In [1]: import numpy as np

In [2]: from numpy import linalg as LA

In [3]: np.set_printoptions(precision=1, suppress=True, linewidth=120, sign=" ")

In [4]: B = np.array([[-1, 2, 0], [1, 2, 2], [2, -2, 2]])

In [5]: X = B.T @ B

In [6]: print(X)
[[ 6 -4  6]
 [-4 12  0]
 [ 6  0  8]]

In [7]: print(X @ X)
[[ 88 -72  84]
 [-72 160 -24]
 [ 84 -24 100]]

In [8]: assert X == X.T
ValueError: The truth value of an array with more than one element is ambiguous. Use a.any() or a.all()


In [9]: print(np.trace(X))
26

In [10]: print(LA.matrix_power(X, 3))
[[ 1320 -1216  1200]
 [-1216  2208  -624]
 [ 1200  -624  1304]]

In [11]: print(np.allclose(X @ X.T, X.T @ X))
True

In [12]: X.inv()
AttributeError: 'numpy.ndarray' object has no attribute 'inv'


In [13]: rng = np.random.default_rng(534)

In [14]: labels = rng.permutation(3)

In [15]: print(labels)
[ 1  2  0]

In [16]: B = X[labels][:, labels]

In [17]: print(round(LA.det(B), 1), round(LA.det(X[labels]), 1))
16.0 16.0

In [18]: print(B)
[[12  0 -4]
 [ 0  8  6]
 [-4  6  6]]

In [19]: print(np.allclose(B, X))
False

In [20]: print(np.trace(B))
26

In [21]: data = np.loadtxt("dump.csv", delimiter=",")

In [22]: print(data)
[[ 0.  2.]
 [ 0.  2.]]

In [23]: # rank 1

In [24]: print(LA.lstsq(data[:-1].T, data[-1])[2])
1

In [25]: print(round(np.trace(LA.pinv(data) @ data), 1))
1.0

In [26]: B = data / np.sqrt((data ** 2).mean(axis=1, keepdims=True))

In [27]: print(LA.norm(B, axis=1))
[ 1.4  1.4]

In [28]: print(LA.matrix_rank(data - data[0, 0] * np.eye(2)))
1

In [29]: print(np.prod(np.diag(data)), round(float(LA.det(data)), 1))
0.0 0.0

In [30]: U, sig, VT = LA.svd(data)

In [31]: evecs = VT[:(sig > 1e-8).sum()]

In [32]: x0 = data[0] + -2 * data[1] + rng.integers(2) * np.eye(2)[1]

In [33]: print(x0)
[ 0. -2.]

In [34]: print(round(LA.norm(x0 - evecs.T @ evecs @ x0), 1))
0.0

In [35]: print(np.allclose(evecs.T @ evecs @ x0, x0))
True

In [36]: print(np.diag(evecs.T @ evecs))
[ 0.  1.]

In [37]: print(LA.matrix_rank(np.vstack([data, x0])))
1

In [38]: t = np.radians(120)

In [39]: Rm = np.eye(2)

In [40]: Rm[1, 1] = Rm[0, 0] = np.cos(t)

In [41]: Rm[1, 0], Rm[0, 1] = -np.sin(t), np.sin(t)

In [42]: print(Rm)
[[-0.5  0.9]
 [-0.9 -0.5]]

In [43]: B = data @ Rm.T

In [44]: print(B)
[[ 1.7 -1. ]
 [ 1.7 -1. ]]

In [45]: print(np.allclose(LA.norm(data, axis=1), LA.norm(B, axis=1)))
True

In [46]: print(LA.svd(data, compute_uv=False), np.round(LA.svd(B, compute_uv=False), 1) + 0)
[ 2.8  0. ] [ 2.8  0. ]

In [47]: print(np.allclose(data @ data.T, B @ B.T))
True
